$ python -q
>>> import numpy as np
>>> import numpy.linalg as la
>>> np.set_printoptions(precision=2, suppress=True, linewidth=120)
>>> K = np.load("out18.npy")
>>> print(K)
[[1.   0.5  0.25 0.12 0.06 0.03 0.02 0.01 0.   0.  ]
 [0.5  1.   0.5  0.25 0.12 0.06 0.03 0.02 0.01 0.  ]
 [0.25 0.5  1.   0.5  0.25 0.12 0.06 0.03 0.02 0.01]
 [0.12 0.25 0.5  1.   0.5  0.25 0.12 0.06 0.03 0.02]
 [0.06 0.12 0.25 0.5  1.   0.5  0.25 0.12 0.06 0.03]
 [0.03 0.06 0.12 0.25 0.5  1.   0.5  0.25 0.12 0.06]
 [0.02 0.03 0.06 0.12 0.25 0.5  1.   0.5  0.25 0.12]
 [0.01 0.02 0.03 0.06 0.12 0.25 0.5  1.   0.5  0.25]
 [0.   0.01 0.02 0.03 0.06 0.12 0.25 0.5  1.   0.5 ]
 [0.   0.   0.01 0.02 0.03 0.06 0.12 0.25 0.5  1.  ]]
>>> # symmetric
>>> Q, vecs = la.qr(K[:, :6])[0], la.qr(K[:, 6:])[0]
>>> sv = la.svd(Q.T @ vecs, compute_uv=False)
>>> print((sv > 0.9).sum())
0
>>> print(sv)
[0.83 0.09 0.02 0.02]
>>> M2 = K / la.norm(K, axis=1, keepdims=True)
>>> gram = M2 @ M2.T
>>> print((gram - 2 * np.eye(10)).round(6).argmax(axis=1))
[1 0 1 2 3 6 7 8 9 8]
>>> vec = np.ones(10)
>>> for _ in range(4):
...     vec = K @ vec
...     vec /= la.norm(vec)
...     print(round(vec @ K @ vec, 2))
... 
2.65
2.67
2.67
2.67
>>> print(np.round(la.eigvalsh(K)[-1], 2))
2.67
>>> print(vec)
[0.19 0.27 0.33 0.37 0.39 0.39 0.37 0.33 0.27 0.19]
>>> E = np.load("dump.npy")
>>> print(E)
[[1. 0. 0.]
 [0. 1. 0.]
 [0. 0. 1.]]
>>> # 3 groups of indices that never mix
>>> print([int(la.matrix_rank(la.matrix_power(E, p))) for p in range(1, 4)])
[3, 3, 3]
>>> print(la.matrix_power(E - np.diag(np.diag(E)), 3))
[[0. 0. 0.]
 [0. 0. 0.]
 [0. 0. 0.]]
>>> print(np.prod(np.diag(E)), np.round(la.det(E), 2))
1.0 1.0
>>> print(la.matrix_rank(E - E[0, 0] * np.eye(3)))
0
>>> print(E @ E)
[[1. 0. 0.]
 [0. 1. 0.]
 [0. 0. 1.]]
>>> print((E != 0).astype(int))
[[1 0 0]
 [0 1 0]
 [0 0 1]]
>>> print(np.sort(la.eigvals(E).real))
[1. 1. 1.]
>>> proj = np.triu(np.array([[0, -1, -2], [3, -3, -2], [3, 1, 1]]), 1) + np.eye(3)
>>> M2 = proj @ E @ la.inv(proj)
>>> print(proj @ E - E @ proj)
[[0. 0. 0.]
 [0. 0. 0.]
 [0. 0. 0.]]
>>> print(np.poly(M2))
[ 1. -3.  3. -1.]
>>> print(M2)
[[1. 0. 0.]
 [0. 1. 0.]
 [0. 0. 1.]]
>>> w, vecs = la.eigh(E)
>>> vec = np.array([0, 2, -2])
>>> print(vec @ E @ vec)
8.0
>>> print(vecs * np.abs(w) @ vecs.T)
[[1. 0. 0.]
 [0. 1. 0.]
 [0. 0. 1.]]
>>> print(vecs * np.maximum(w, 0) @ vecs.T)
[[1. 0. 0.]
 [0. 1. 0.]
 [0. 0. 1.]]
>>> print(np.abs(E).sum(axis=1).max(), np.abs(w).max())
1.0 1.0
>>> print(vec @ E @ vec / (vec @ vec), w[0], w[-1])
1.0 1.0 1.0
>>> sv = 3 * 0.7 ** np.arange(9)
>>> rng = np.random.default_rng(4378)
>>> data = rng.normal(size=(16, 9)) * rng.permutation(sv)
>>> print(data)
[[ 0.86 -0.35 -0.24  0.74  1.98  0.73 -0.27  0.02  2.79]
 [-0.21  0.02 -0.53  0.68 -0.1  -0.54  0.06  0.22 -0.24]
 [-0.1   0.04  0.03  0.15 -1.51 -0.41 -0.04 -2.2   1.9 ]
 [ 0.54  0.01  0.77 -0.47  3.06 -0.08 -0.11  2.92  0.59]
 [-0.43 -0.25 -0.96  0.36  5.88  0.54 -0.35  0.26  2.85]
 [ 0.58 -0.08 -0.11 -0.45 -1.24  1.56 -0.15 -0.71 -1.83]
 [ 1.4   0.46 -0.29  0.07  1.38 -1.01  0.02  3.86  1.06]
 [ 0.24 -0.19 -0.12 -0.08  3.29  0.38  0.08 -1.44 -2.09]
 [ 1.23  0.25  0.63  0.19 -1.85 -0.18  0.29 -1.23  0.06]
 [ 1.44 -0.07 -0.77 -0.02 -1.26  0.39 -0.29 -4.36 -0.48]
 [-0.65  0.13 -0.03  0.26  5.42 -0.09  0.22 -0.71 -4.61]
 [-0.82  0.01  0.13  0.1   1.3  -1.37  0.26  0.19 -0.04]
 [-0.34 -0.24 -0.37  0.23 -3.77 -0.79 -0.07  0.05  0.59]
 [-0.36 -0.08  0.49  0.25  2.63  0.68 -0.24  0.8   0.27]
 [-0.08 -0.5   0.41  0.58 -8.45 -0.54 -0.11 -0.06  0.62]
 [-0.91 -0.56 -0.62 -0.51  3.05 -0.43  0.05 -0.37 -0.32]]
>>> M2 = data / la.norm(data, axis=1, keepdims=True)
>>> gram = M2 @ M2.T
>>> print(gram[6])
[ 0.36  0.18 -0.54  0.82  0.36 -0.54  1.   -0.17 -0.44 -0.77 -0.03  0.28 -0.22  0.42 -0.28  0.09]
>>> left, sv, Vt = la.svd(data, full_matrices=False)
>>> print(np.abs(left[:, 0]).round(6).argmax())
14
>>> print(left.shape, sv.shape, Vt.shape)
(16, 9) (9,) (9, 9)
>>> print(np.round(np.abs(Vt[0]), 2) + 0)
[0.04 0.01 0.03 0.02 0.99 0.04 0.   0.12 0.08]
>>> print(sv / sv[0])
[1.   0.56 0.43 0.23 0.17 0.12 0.1  0.06 0.03]
>>> print(np.round(left.T @ left, 2) + 0)
[[1. 0. 0. 0. 0. 0. 0. 0. 0.]
 [0. 1. 0. 0. 0. 0. 0. 0. 0.]
 [0. 0. 1. 0. 0. 0. 0. 0. 0.]
 [0. 0. 0. 1. 0. 0. 0. 0. 0.]
 [0. 0. 0. 0. 1. 0. 0. 0. 0.]
 [0. 0. 0. 0. 0. 1. 0. 0. 0.]
 [0. 0. 0. 0. 0. 0. 1. 0. 0.]
 [0. 0. 0. 0. 0. 0. 0. 1. 0.]
 [0. 0. 0. 0. 0. 0. 0. 0. 1.]]
